>>> import numpy as np
>>> import numpy.linalg as la
>>> np.set_printoptions(precision=2, suppress=True, linewidth=200)
>>> F = np.load("dump.npy")
>>> F
array([[ 2,  4,  1,  1],
       [-3, -1, -4, -4],
       [ 2,  4,  1,  1]])
>>> F[2] @ F[1]
np.int64(-18)
>>> round(float(la.norm(F, "nuc")), 2)
12.46
>>> la.norm(F, axis=1)
array([4.69, 6.48, 4.69])
>>> round(la.norm(F, 1), 2), round(la.norm(F, np.inf), 2)
(np.float64(9.0), np.float64(12.0))
>>> round(float(la.norm(F[2], 1)), 2), round(float(la.norm(F[2], np.inf)), 2)
(8.0, 4.0)
>>> M = np.load("data.npy")
>>> M
array([[ 0, -1,  0, -1],
       [-2,  5, -2,  5],
       [ 0, -1,  0, -1],
       [-2,  5, -2,  5]])
>>> x = np.array([2, -1, -6, 7])
>>> h = np.maximum(M @ x, 0)
>>> h
array([ 0, 38,  0, 38])
>>> np.tanh(M @ x)
array([-1.,  1., -1.,  1.])
>>> M * (h > 1e-9)[:, None]
array([[ 0,  0,  0,  0],
       [-2,  5, -2,  5],
       [ 0,  0,  0,  0],
       [-2,  5, -2,  5]])
>>> np.diff(F, axis=0)
array([[-5, -5, -5, -5],
       [ 5,  5,  5,  5]])
>>> np.abs(F).max()
np.int64(4)
>>> F.mean(axis=0)
array([ 0.33,  2.33, -0.67, -0.67])
>>> F.shape
(3, 4)
>>> la.matrix_rank(F)
np.int64(2)
>>> W = np.array([[0, -5, -5, 7, -9],
...     [-6, -1, 2, -7, -6],
...     [1, -5, -6, 7, 8],
...     [4, -6, 7, -5, 7]])
>>> c = np.array([2, 4, 0, 3, 3])
>>> H = np.maximum(M @ W + c, 0)
>>> (H > 0).astype(int)
array([[1, 1, 0, 1, 1],
       [0, 0, 1, 0, 1],
       [1, 1, 0, 1, 1],
       [0, 0, 1, 0, 1]])
>>> H
array([[ 4, 11,  0, 15,  2],
       [ 0,  0, 67,  0, 10],
       [ 4, 11,  0, 15,  2],
       [ 0,  0, 67,  0, 10]])
>>> C = np.array([[-2, 1, 0], [3, 0, 2], [3, 2, -3], [-2, 2, -2], [0, 0, 1]])
>>> W @ C
array([[-44,   4, -18],
       [ 29, -16,   0],
       [-49,   3,   2],
       [  5,   8, -16]])
>>> (H @ C).round(6).argmax(axis=1)
array([1, 0, 1, 0])
>>> X = np.array([[1.0, 3.0, 0.0, 0.0],
...     [3.0, 1.0, 3.0, 0.0],
...     [0.0, 3.0, 3.0, 3.0],
...     [0.0, 0.0, 3.0, 0.0]])
>>> X
array([[1., 3., 0., 0.],
       [3., 1., 3., 0.],
       [0., 3., 3., 3.],
       [0., 0., 3., 0.]])
>>> t = np.radians(135)
>>> r_ = np.eye(4)
>>> r_[1, 1] = r_[2, 2] = np.cos(t)
>>> r_[1, 2], r_[2, 1] = -np.sin(t), np.sin(t)
>>> r_
array([[ 1.  ,  0.  ,  0.  ,  0.  ],
       [ 0.  , -0.71, -0.71,  0.  ],
       [ 0.  ,  0.71, -0.71,  0.  ],
       [ 0.  ,  0.  ,  0.  ,  1.  ]])
>>> other = X @ r_.T
>>> round(la.det(r_), 2), round(np.trace(r_), 2)
(np.float64(1.0), np.float64(0.59))
>>> np.abs(other - X).max(axis=0)
array([0.  , 7.24, 5.12, 0.  ])
>>> np.allclose(X @ X.T, other @ other.T)
True
>>> la.svd(X, compute_uv=False), la.svd(other, compute_uv=False)
(array([6.61, 3.42, 2.91, 1.1 ]), array([6.61, 3.42, 2.91, 1.1 ]))
>>> ev, vecs = la.eigh(X)
>>> x = np.array([1, 8, 8, 4])
>>> la.eigvalsh(X[1:, 1:])
array([-2.72,  0.53,  6.19])
>>> np.round(x @ X @ x / (x @ x), 2), round(ev[0], 2), round(ev[-1], 2)
(np.float64(6.08), np.float64(-3.42), np.float64(6.61))
>>> arr = np.load("x.npy")
>>> arr
array([[ 0,  2,  2, -4],
       [10, -7, 13,  9],
       [-6,  4, -8, -5]])
>>> la.norm(arr, axis=1).argmax()
np.int64(1)
>>> round(la.norm(arr, 1), 2), round(float(la.norm(arr, np.inf)), 2)
(np.float64(23.0), 39.0)
>>> la.norm(arr, axis=1)
array([ 4.9 , 19.97, 11.87])
>>> def softmax(z):
...     e = np.exp(z - z.max(axis=-1, keepdims=True))
...     return e / e.sum(axis=-1, keepdims=True)
... 
>>> np.round(softmax(10 * arr[1]), 2) + 0
array([0., 0., 1., 0.])
>>> softmax(arr).sum(axis=1)
array([1., 1., 1.])
>>> np.round(softmax(arr[1]), 2) + 0
array([0.05, 0.  , 0.94, 0.02])
>>> scores = arr @ arr.T / np.sqrt(4)
>>> softmax(scores).round(6).argmax(axis=1)
array([0, 1, 2])
>>> np.round(softmax(scores + np.triu(np.full(scores.shape, -np.inf), 1)), 2) + 0
array([[1., 0., 0.],
       [0., 1., 0.],
       [0., 0., 1.]])
>>> np.round(softmax(scores), 2) + 0
array([[1., 0., 0.],
       [0., 1., 0.],
       [0., 0., 1.]])
>>> rng = np.random.default_rng(3219)
>>> feats = rng.normal(size=(18, 3)) + 3 * np.array([2, 5, 4])
>>> feats
array([[ 5.48, 13.97, 12.18],
       [ 5.29, 16.09, 10.6 ],
       [ 5.12, 13.03, 12.75],
       [ 6.6 , 15.25, 12.18],
       [ 6.62, 15.32, 12.36],
       [ 4.14, 13.53, 12.25],
       [ 5.94, 15.79, 12.  ],
       [ 6.28, 14.4 , 11.62],
       [ 6.43, 16.35, 11.21],
       [ 5.91, 14.37, 13.  ],
       [ 7.97, 13.66, 10.73],
       [ 7.24, 14.85, 11.81],
       [ 5.9 , 15.46, 14.27],
       [ 7.12, 14.81, 12.37],
       [ 5.93, 15.78, 13.09],
       [ 3.11, 14.51, 12.02],
       [ 6.09, 17.04, 12.53],
       [ 8.15, 15.99, 11.56]])
>>> z = feats[:, 2] > np.median(feats[:, 2])
>>> r0 = feats[z].mean(axis=0) - feats[~z].mean(axis=0)
>>> np.argsort(-np.abs(r0).round(6), kind="stable")
array([2, 0, 1])
>>> r0
array([-0.27, -0.12,  1.23])
>>> ((feats - feats.mean(axis=0)) @ r0 > 0).astype(int)
array([1, 0, 1, 0, 1, 1, 0, 0, 0, 1, 0, 0, 1, 1, 1, 1, 1, 0])
>>> z.astype(int)
array([0, 0, 1, 1, 1, 1, 0, 0, 0, 1, 0, 0, 1, 1, 1, 0, 1, 0])
>>> m1 = np.load("mat.npy")
>>> m1
array([[ 5, -4, -5, -5],
       [-3, 10,  5,  2],
       [-2,  3,  5,  5],
       [ 0, -4,  2, -1]])
>>> np.abs(la.svd(feats)[2][-1])
array([0.44, 0.67, 0.6 ])
>>> [round(float(x), 2) for x in la.svd(feats, compute_uv=False)[:3]]
[85.97, 5.16, 3.67]
>>> la.matrix_rank(feats, rtol=0.1)
np.int64(1)
>>> data = np.loadtxt("sample7.csv", delimiter=",")
>>> data
array([[ 3.03, -1.5 ,  0.3 ],
       [-5.78,  2.9 ,  0.9 ],
       [-3.21,  1.6 , -0.4 ],
       [ 2.59, -1.3 ,  0.2 ],
       [ 2.63, -1.3 , -1.1 ],
       [ 0.4 , -0.2 , -2.1 ],
       [ 1.22, -0.6 ,  0.1 ],
       [-0.99,  0.5 ,  0.6 ],
       [ 0.81, -0.4 ,  2.1 ],
       [-1.18,  0.6 ,  0.  ],
       [ 2.58, -1.3 ,  0.  ],
       [-3.21,  1.6 , -0.2 ],
       [-2.81,  1.4 ,  0.4 ],
       [-1.8 ,  0.9 , -0.9 ],
       [-1.99,  1.  , -0.6 ]])
>>> cov = data.T @ data
>>> np.allclose(cov, cov.T)
True
>>> (data @ data.T).shape
(15, 15)
>>> np.round(np.trace(cov), 2), np.round((data ** 2).sum(), 2)
(np.float64(141.91), np.float64(141.91))
>>> left, sig, VT = la.svd(data)
>>> np.argmax(sig[:-1] / (sig[1:] + 1e-6)) + 1
np.int64(2)
>>> sig
array([11.36,  3.58,  0.03])
>>> other = left[:, :2] @ np.diag(sig[:2]) @ VT[:2]
>>> round(float(np.abs(data - other).max()), 2)
0.01
>>> other.round(2) + 0
array([[ 3.02, -1.51,  0.3 ],
       [-5.78,  2.89,  0.9 ],
       [-3.21,  1.6 , -0.4 ],
       [ 2.59, -1.3 ,  0.2 ],
       [ 2.62, -1.31, -1.1 ],
       [ 0.4 , -0.2 , -2.1 ],
       [ 1.22, -0.61,  0.1 ],
       [-0.99,  0.5 ,  0.6 ],
       [ 0.81, -0.4 ,  2.1 ],
       [-1.18,  0.59,  0.  ],
       [ 2.58, -1.29,  0.  ],
       [-3.21,  1.6 , -0.2 ],
       [-2.81,  1.4 ,  0.4 ],
       [-1.8 ,  0.9 , -0.9 ],
       [-1.99,  1.  , -0.6 ]])
>>> round(float(la.norm(data - other, 2)), 2), np.round(sig[2], 2)
(0.03, np.float64(0.03))
>>> la.matrix_rank(other)
np.int64(2)
>>> cov = np.cov(other, rowvar=False)
>>> np.round(np.polyfit(other[:, 0], other[:, 1], 1), 2) + 0
array([-0.5,  0. ])
>>> np.argwhere(np.triu(np.abs(np.corrcoef(other.T)) > 0.8, 1))
array([[0, 1]])
>>> np.round(la.eigvalsh(cov)[::-1], 2) + 0
array([8.87, 0.91, 0.  ])
>>> other.std(axis=0)
array([2.57, 1.29, 0.93])
>>> np.round(np.median(other, axis=0), 2) + 0
array([-0.99,  0.5 ,  0.  ])
>>> Ac = data - data.mean(axis=0)
>>> left, sig, VT = la.svd(Ac, full_matrices=False)
>>> np.abs(left[:, 0]).argmax()
np.int64(1)
>>> sig
array([11.14,  3.57,  0.03])
>>> np.abs(VT[0]).argmax()
np.int64(0)
>>> np.round(sig ** 2 / (sig ** 2).sum(), 2) + 0
array([0.91, 0.09, 0.  ])
>>> (np.sign(left[:, 0]) == np.sign(left[0, 0])).astype(int)
array([1, 0, 0, 1, 1, 1, 1, 0, 1, 0, 1, 0, 0, 0, 0])
>>> np.round(np.abs(VT[-1]), 2) + 0
array([0.45, 0.89, 0.  ])
>>> np.round(Ac.mean(axis=0), 2) + 0
array([0., 0., 0.])
>>> np.searchsorted(np.cumsum(sig ** 2) / (sig ** 2).sum(), 0.9) + 1
np.int64(1)
>>> round(la.norm(data, 2) / la.norm(data), 2)
np.float64(0.95)
>>> np.round(np.abs(la.svd(data)[2][-1]), 2) + 0
array([0.45, 0.89, 0.  ])
>>> [round(float(x), 2) for x in la.svd(data, compute_uv=False)[:3]]
[11.36, 3.58, 0.03]
>>> la.cond(data) > 100
np.True_
>>> np.argsort(-la.norm(data, axis=0).round(6), kind="stable")[:3]
array([0, 1, 2])
>>> round(np.log10(la.cond(data)))
3
>>> la.matrix_rank(data, rtol=0.1)
np.int64(2)
>>> r0 = np.array([-1, -1, -1])
>>> mat = np.array([np.roll(r0, i) for i in range(3)])
>>> mat
array([[-1, -1, -1],
       [-1, -1, -1],
       [-1, -1, -1]])
>>> r0 = np.array([0, 0])
>>> np.array([np.convolve(row, r0, "same") for row in mat])
array([[0, 0, 0],
       [0, 0, 0],
       [0, 0, 0]])
>>> left, sig, VT = la.svd(mat)
>>> sig.round(2) + 0
array([3., 0., 0.])
>>> other = left[:, :1] @ np.diag(sig[:1]) @ VT[:1]
>>> other
array([[-1., -1., -1.],
       [-1., -1., -1.],
       [-1., -1., -1.]])
>>> np.round(la.norm(mat - other, 2), 2), round(sig[1], 2)
(np.float64(0.0), np.float64(0.0))
>>> la.matrix_rank(other)
np.int64(1)
>>> round(la.norm(mat - other) / la.norm(mat), 2)
np.float64(0.0)
>>> left, sig, VT = la.svd(mat)
>>> vecs = VT[:(sig > 1e-8).sum()]
>>> x = mat[0] + 2 * mat[2] + rng.integers(2) * np.eye(3)[0]
>>> x
array([-3., -3., -3.])
>>> np.allclose(vecs.T @ vecs @ x, x)
True
>>> np.diag(vecs.T @ vecs)
array([0.33, 0.33, 0.33])
>>> [round(float(la.det(mat[:i, :i])), 2) + 0 for i in range(1, 4)]
[-1.0, 0.0, 0.0]
>>> round(float(la.eigvalsh(mat).min()), 2)
-3.0
>>> r = la.matrix_rank(mat)
>>> r
np.int64(1)
>>> ns = la.svd(mat)[2][r:].T
>>> ns @ ns.T
array([[ 0.67, -0.33, -0.33],
       [-0.33,  0.67, -0.33],
       [-0.33, -0.33,  0.67]])
>>> np.allclose(mat @ ns, 0)
True
